$ python3 -q
>>> import numpy as np
>>> np.set_printoptions(suppress=True, linewidth=100)
>>> def tidy(a):
...     return np.round(a, 1) + 0
... 
>>> feats = np.array([[0.0, 0.7, 1.6],
...     [1.1, 0.2, 1.0],
...     [0.5, 0.0, -0.7],
...     [-0.4, 0.6, -1.0],
...     [-1.3, 0.5, -1.5],
...     [-0.5, -0.5, 0.9],
...     [3.9, 1.8, -2.7],
...     [-1.2, -1.4, -0.9],
...     [0.6, 0.0, -0.9],
...     [0.1, 0.0, 1.6],
...     [-0.6, -0.7, 0.4],
...     [1.5, 0.9, 0.3],
...     [1.0, 0.2, -1.5]])
>>> vec = np.array([1, 0, 0])
>>> target = feats @ vec
>>> target
array([ 0. ,  1.1,  0.5, -0.4, -1.3, -0.5,  3.9, -1.2,  0.6,  0.1, -0.6,  1.5,  1. ])
>>> tidy(np.linalg.lstsq(feats, target)[0])
array([1., 0., 0.])
>>> tidy(np.linalg.solve(feats.T @ feats, feats.T @ target))
array([1., 0., 0.])
>>> rng = np.random.default_rng(58)
>>> target = target + 0.1 * rng.normal(size=13)
>>> tidy(target)
array([-0.1,  1.1,  0.3, -0.5, -1.4, -0.5,  4. , -1.2,  0.6,  0.1, -0.6,  1.5,  0.9])
>>> b, *_ = np.linalg.lstsq(feats, target)
>>> [round(float(np.linalg.norm(np.linalg.solve(feats.T @ feats + lam * np.eye(3), feats.T @ target))), 2) for lam in (0, 1, 10, 100)]
[1.03, 0.95, 0.67, 0.21]
>>> other = np.c_[feats[:, :1] @ np.array([[2]]), np.array([9, 6, -4, -5, -7, 8, -4, 4, 9, -9, 4, -1, -8])]
>>> print(other)
[[ 0.   9. ]
 [ 2.2  6. ]
 [ 1.  -4. ]
 [-0.8 -5. ]
 [-2.6 -7. ]
 [-1.   8. ]
 [ 7.8 -4. ]
 [-2.4  4. ]
 [ 1.2  9. ]
 [ 0.2 -9. ]
 [-1.2  4. ]
 [ 3.  -1. ]
 [ 2.  -8. ]]
>>> tidy(np.linalg.norm(other - feats @ np.linalg.lstsq(feats, other)[0], axis=0))
array([ 0. , 20.3])
>>> tidy(np.linalg.lstsq(feats, other[:, 0])[0])
array([2., 0., 0.])
>>> tidy(np.linalg.norm(np.linalg.qr(feats)[0].T @ other, axis=0) ** 2 / ((other ** 2).sum(axis=0) + 1e-12))
array([1. , 0.2])
>>> vec = np.array([1, 2])
>>> a = np.maximum(other @ vec, 0)
>>> tidy(other.T @ a)
array([ 20.7, 588.6])
>>> tidy(np.maximum(other @ vec, 0) - np.maximum(-other @ vec, 0))
array([ 18. ,  14.2,  -7. , -10.8, -16.6,  15. ,  -0.2,   5.6,  19.2, -17.8,   6.8,   1. , -14. ])
>>> np.flatnonzero(a > 1e-9)
array([ 0,  1,  5,  7,  8, 10, 11])
>>> other * (a > 1e-9)[:, None]
array([[ 0. ,  9. ],
       [ 2.2,  6. ],
       [ 0. , -0. ],
       [-0. , -0. ],
       [-0. , -0. ],
       [-1. ,  8. ],
       [ 0. , -0. ],
       [-2.4,  4. ],
       [ 1.2,  9. ],
       [ 0. , -0. ],
       [-1.2,  4. ],
       [ 3. , -1. ],
       [ 0. , -0. ]])
